>>> import numpy as np
>>> from numpy import linalg as LA
>>> np.set_printoptions(precision=2, suppress=True, linewidth=140, sign=" ")
>>> rnd = lambda a: np.round(a, 2) + 0
>>> X = np.load("block18.npy")
>>> rnd(X)
array([[-0.74,  0.  ,  0.  ,  0.67,  0.  ,  0.  ,  0.  ],
       [ 0.  ,  1.  ,  0.  ,  0.  ,  0.  ,  0.  ,  0.  ],
       [ 0.  ,  0.  ,  1.  ,  0.  ,  0.  ,  0.  ,  0.  ],
       [-0.67,  0.  ,  0.  , -0.74,  0.  ,  0.  ,  0.  ],
       [ 0.  ,  0.  ,  0.  ,  0.  ,  1.  ,  0.  ,  0.  ],
       [ 0.  ,  0.  ,  0.  ,  0.  ,  0.  ,  1.  ,  0.  ],
       [ 0.  ,  0.  ,  0.  ,  0.  ,  0.  ,  0.  ,  1.  ]])
>>> # columns are unit length and at right angles
>>> ang = np.radians(14)
>>> r_ = np.eye(7)
>>> r_[2, 2] = r_[3, 3] = np.cos(ang)
>>> r_[2, 3], r_[3, 2] = -np.sin(ang), np.sin(ang)
>>> rnd(r_)
array([[ 1.  ,  0.  ,  0.  ,  0.  ,  0.  ,  0.  ,  0.  ],
       [ 0.  ,  1.  ,  0.  ,  0.  ,  0.  ,  0.  ,  0.  ],
       [ 0.  ,  0.  ,  0.97, -0.24,  0.  ,  0.  ,  0.  ],
       [ 0.  ,  0.  ,  0.24,  0.97,  0.  ,  0.  ,  0.  ],
       [ 0.  ,  0.  ,  0.  ,  0.  ,  1.  ,  0.  ,  0.  ],
       [ 0.  ,  0.  ,  0.  ,  0.  ,  0.  ,  1.  ,  0.  ],
       [ 0.  ,  0.  ,  0.  ,  0.  ,  0.  ,  0.  ,  1.  ]])
>>> B = X @ r_.T
>>> np.allclose(LA.norm(X, axis=1), LA.norm(B, axis=1))
True
>>> rnd(B)
array([[-0.74,  0.  , -0.16,  0.65,  0.  ,  0.  ,  0.  ],
       [ 0.  ,  1.  ,  0.  ,  0.  ,  0.  ,  0.  ,  0.  ],
       [ 0.  ,  0.  ,  0.97,  0.24,  0.  ,  0.  ,  0.  ],
       [-0.67,  0.  ,  0.18, -0.72,  0.  ,  0.  ,  0.  ],
       [ 0.  ,  0.  ,  0.  ,  0.  ,  1.  ,  0.  ,  0.  ],
       [ 0.  ,  0.  ,  0.  ,  0.  ,  0.  ,  1.  ,  0.  ],
       [ 0.  ,  0.  ,  0.  ,  0.  ,  0.  ,  0.  ,  1.  ]])
>>> rnd(np.abs(B - X).max(axis=0))
array([ 0.  ,  0.  ,  0.18,  0.24,  0.  ,  0.  ,  0.  ])
